% python3 -q
>>> import numpy as np
>>> from numpy import linalg as LA
>>> np.set_printoptions(precision=4, suppress=True, linewidth=200)
>>> J = np.array([[0, 3, 1, -3], [0, 0, -3, -2], [0, 0, 0, 3], [0, 0, 0, 0]])
>>> # triangular, det is the product of the diagonal
>>> print(LA.eigvals(J))
[0. 0. 0. 0.]
>>> print(round(LA.det(J[::-1]), 4))
0.0
>>> print(round(float(LA.eigvals(J).sum().real), 4))
0.0
>>> W0 = np.array([[4, 4, 7], [0, 1, 5], [5, 8, 9], [5, 9, 3]])
>>> print(W0)
[[4 4 7]
 [0 1 5]
 [5 8 9]
 [5 9 3]]
>>> rng = np.random.default_rng(6815)
>>> out = W0 + rng.integers(-2, 3, (4, 2)) @ rng.integers(-2, 3, (2, 3))
>>> print(out)
[[ 6  8  3]
 [-1 -3  3]
 [ 5 10 13]
 [ 3  7 11]]
>>> print(np.abs(out - W0).sum(axis=1))
[10  7  6 12]
>>> print(np.round(LA.svd(out - W0, compute_uv=False), 4) + 0)
[10.5054  6.2158  0.    ]
>>> f = np.array([6, -6, -8, -8, -5])
>>> E = f[np.abs(np.subtract.outer(np.arange(5), np.arange(5)))]
>>> print(E)
[[ 6 -6 -8 -8 -5]
 [-6  6 -6 -8 -8]
 [-8 -6  6 -6 -8]
 [-8 -8 -6  6 -6]
 [-5 -8 -8 -6  6]]
>>> ang = np.radians(45)
>>> Rm = np.eye(5)
>>> Rm[2, 2] = Rm[3, 3] = np.cos(ang)
>>> Rm[2, 3], Rm[3, 2] = -np.sin(ang), np.sin(ang)
>>> print(Rm)
[[ 1.      0.      0.      0.      0.    ]
 [ 0.      1.      0.      0.      0.    ]
 [ 0.      0.      0.7071 -0.7071  0.    ]
 [ 0.      0.      0.7071  0.7071  0.    ]
 [ 0.      0.      0.      0.      1.    ]]
>>> out = E @ Rm.T
>>> print(np.abs(out - E).max(axis=0))
[0. 0. 8. 6. 0.]
>>> print(LA.svd(E, compute_uv=False), LA.svd(out, compute_uv=False))
[21.6065 15.7736 15.     10.833  10.    ] [21.6065 15.7736 15.     10.833  10.    ]
>>> print(np.allclose(LA.norm(E, axis=1), LA.norm(out, axis=1)))
True
>>> print(np.allclose(E @ E.T, out @ out.T))
True
>>> print(out.round(4) + 0)
[[  6.      -6.       0.     -11.3137  -5.    ]
 [ -6.       6.       1.4142  -9.8995  -8.    ]
 [ -8.      -6.       8.4853   0.      -8.    ]
 [ -8.      -8.      -8.4853   0.      -6.    ]
 [ -5.      -8.      -1.4142  -9.8995   6.    ]]
>>> print(np.allclose(E @ E.T, E.T @ E))
True
>>> print(np.allclose(E, E.T))
True
>>> print(np.sort(np.abs(LA.eigvals(E))))
[10.     10.833  15.     15.7736 21.6065]
>>> print(round(float(np.abs(LA.eigvals(E)).max()), 4))
21.6065
>>> print((E + E.T) / 2)
[[ 6. -6. -8. -8. -5.]
 [-6.  6. -6. -8. -8.]
 [-8. -6.  6. -6. -8.]
 [-8. -8. -6.  6. -6.]
 [-5. -8. -8. -6.  6.]]
>>> print(round(LA.det(E), 4))
-553800.0
>>> labels = rng.permutation(5)
>>> print(labels)
[2 4 3 1 0]
>>> out = E[labels][:, labels]
>>> print(np.allclose(out, E))
False
>>> print(out)
[[ 6 -8 -6 -6 -8]
 [-8  6 -6 -8 -5]
 [-6 -6  6 -8 -8]
 [-6 -8 -8  6 -6]
 [-8 -5 -8 -6  6]]
>>> print(np.trace(out))
30
>>> print(np.diag(out))
[6 6 6 6 6]
>>> print(np.all(LA.eigvalsh(out) > 0))
False
>>> print(np.round(LA.eigvalsh(out).min(), 4))
-21.6065
>>> feats = np.load("w.npy")
>>> print(feats)
[[ 0  3  0 -2  3]
 [ 3  3  2 -1 -1]
 [ 0  3  2 -1  0]
 [ 0  3  2 -1  0]
 [-2 -2  3  3  0]]
>>> # rows 2 and 3 are equal
>>> hat = np.triu(np.array([[-2, 1, 1, -2, 2],
...     [0, 2, 1, 3, -3],
...     [-1, 1, -1, -1, 1],
...     [-2, 0, -2, 2, 3],
...     [-2, -1, 3, -2, 3]]), 1) + np.eye(5)
>>> out = hat @ feats @ LA.inv(hat)
>>> print(np.trace(out), np.trace(feats))
4.0 4
>>> print(LA.matrix_rank(out))
4
>>> print(np.round(np.poly(out), 4) + 0)
[   1.   -4.   -5.   35. -162.    0.]
>>> print(hat @ feats - feats @ hat)
[[ -1.  -4.   3.  -3.  14.]
 [  6.  15.  -7. -14.   4.]
 [ -2.  -5.  -2.  -3.  10.]
 [ -6.  -6.   6.   2.  10.]
 [  0.   2.   4.   5. -14.]]
>>> print(np.round(LA.norm(feats[1], 1), 4), round(float(LA.norm(feats[1], np.inf)), 4))
10.0 3.0
>>> print(np.round(LA.norm(feats, "nuc"), 4))
17.7749
>>> print(round(float(LA.norm(feats[1] - feats[3])), 4))
3.1623
>>> data = np.load("mat.npy")
>>> print(data)
[[1.     0.5    0.25   0.125  0.0625]
 [0.5    1.     0.5    0.25   0.125 ]
 [0.25   0.5    1.     0.5    0.25  ]
 [0.125  0.25   0.5    1.     0.5   ]
 [0.0625 0.125  0.25   0.5    1.    ]]
>>> # symmetric, so the eigenvalues are real
>>> ang = np.radians(36)
>>> Rm = np.eye(5)
>>> Rm[0, 0] = Rm[2, 2] = np.cos(ang)
>>> Rm[0, 2], Rm[2, 0] = -np.sin(ang), np.sin(ang)
>>> print(Rm)
[[ 0.809   0.     -0.5878  0.      0.    ]
 [ 0.      1.      0.      0.      0.    ]
 [ 0.5878  0.      0.809   0.      0.    ]
 [ 0.      0.      0.      1.      0.    ]
 [ 0.      0.      0.      0.      1.    ]]
>>> out = data @ Rm.T
>>> print(np.round(LA.det(Rm), 4), round(float(np.trace(Rm)), 4))
1.0 4.618
>>> print(out)
[[ 0.6621  0.5     0.79    0.125   0.0625]
 [ 0.1106  1.      0.6984  0.25    0.125 ]
 [-0.3855  0.5     0.956   0.5     0.25  ]
 [-0.1928  0.25    0.478   1.      0.5   ]
 [-0.0964  0.125   0.239   0.5     1.    ]]
>>> print(LA.svd(data, compute_uv=False), LA.svd(out, compute_uv=False))
[2.2619 1.2303 0.6903 0.4572 0.3602] [2.2619 1.2303 0.6903 0.4572 0.3602]
>>> m1 = np.load("m.npy")
>>> print(m1)
[[ 4.2135 -0.6196 -4.1646]
 [-2.2039 31.2498  6.1796]
 [-1.4508 33.5029  5.1461]
 [-2.1019 31.2382  4.5916]
 [ 4.1361  0.8455 -4.3964]
 [-4.6588 34.9743  3.5432]
 [ 5.6627  2.3942 -5.0923]
 [ 5.3885  0.7179 -5.5528]
 [ 5.1775  0.2481 -4.3774]
 [-4.5596 32.6616  4.3903]
 [ 5.7831  0.4928 -3.1259]
 [-2.045  32.6286  5.0202]
 [ 4.6681  2.1732 -6.1436]
 [ 5.0675  0.5357 -5.2752]
 [-2.0954 32.8706  6.6115]
 [ 4.2939 -0.6651 -5.4648]
 [-4.5775 33.1797  6.2318]
 [-3.5601 32.765   3.1334]
 [-2.8646 31.5436  8.0882]
 [-1.2271 32.8852  3.614 ]
 [ 4.4438  0.4054 -4.8812]
 [-4.3899 34.299   7.2504]
 [-3.1282 32.5306  3.7832]
 [ 4.4326 -0.0314 -4.3035]
 [ 4.0618  0.3265 -4.5178]]
>>> # column 1 dominates
>>> vec = np.array([-1, -1, -1])
>>> rhs = m1 @ vec
>>> print(LA.lstsq(m1, rhs)[0])
[-1. -1. -1.]
>>> rhs = rhs + 0.02 * rng.normal(size=25)
>>> print(rhs)
[  0.5834 -35.2551 -37.2152 -33.7083  -0.5845 -33.8227  -2.9755  -0.5699  -1.076  -32.5033  -3.1495 -35.6316  -0.6861  -0.2988 -37.3861   1.8342 -34.8668 -32.3307 -36.7663 -35.2753   0.0266 -37.1291
 -33.1983  -0.0693   0.1229]
>>> c, *_ = LA.lstsq(m1, rhs)
>>> print([round(float(LA.norm(LA.solve(m1.T @ m1 + lam * np.eye(3), m1.T @ rhs))), 2) for lam in (0, 1, 10, 100)])
[1.74, 1.7, 1.48, 1.1]
>>> print(c)
[-1.0031 -0.9999 -1.0031]
>>> print(np.round(m1.T @ (rhs - m1 @ c), 4) + 0)
[0. 0. 0.]
>>> labels = m1[:, 1] > np.median(m1[:, 1])
>>> f = m1[labels].mean(axis=0) - m1[~labels].mean(axis=0)
>>> print(np.argsort(-np.abs(f).round(6), kind="stable"))
[1 2 0]
>>> print(labels.astype(int))
[0 1 1 0 0 1 0 0 0 1 0 1 0 0 1 0 1 1 1 1 0 1 1 0 0]
>>> D = LA.norm(m1[:, None] - m1[None], axis=-1)
>>> print(np.flatnonzero(D[15] < D.mean() / 2))
[ 0  4  6  7  8 10 12 13 15 20 23 24]
>>> print(D[:5, :5])
[[ 0.     34.1152 35.8206 33.6374  1.4853]
 [34.1152  0.      2.5907  1.5913 32.8096]
 [35.8206  2.5907  0.      2.4208 34.4787]
 [33.6374  1.5913  2.4208  0.     32.3019]
 [ 1.4853 32.8096 34.4787 32.3019  0.    ]]
>>> print(D.shape)
(25, 25)
>>> print(np.unravel_index(D.round(6).argmax(), D.shape))
(np.int64(15), np.int64(21))
>>> mat = np.loadtxt("out17.csv", delimiter=",")
>>> print(mat)
[[ 7.7744 -0.3836 -0.2701]
 [-0.3836  7.3503 -0.4005]
 [-0.2701 -0.4005  8.8752]]
>>> # symmetric, so the eigenvalues are real
>>> f, r1 = mat[1], mat[2]
>>> print(round(f @ r1, 4))
-6.3947
>>> pr = (f @ r1) / (f @ f) * f
>>> print(np.outer(f, r1))
[[ 0.1036  0.1536 -3.4045]
 [-1.9853 -2.9438 65.2354]
 [ 0.1082  0.1604 -3.5545]]
>>> print((r1 - pr) @ f)
0.0
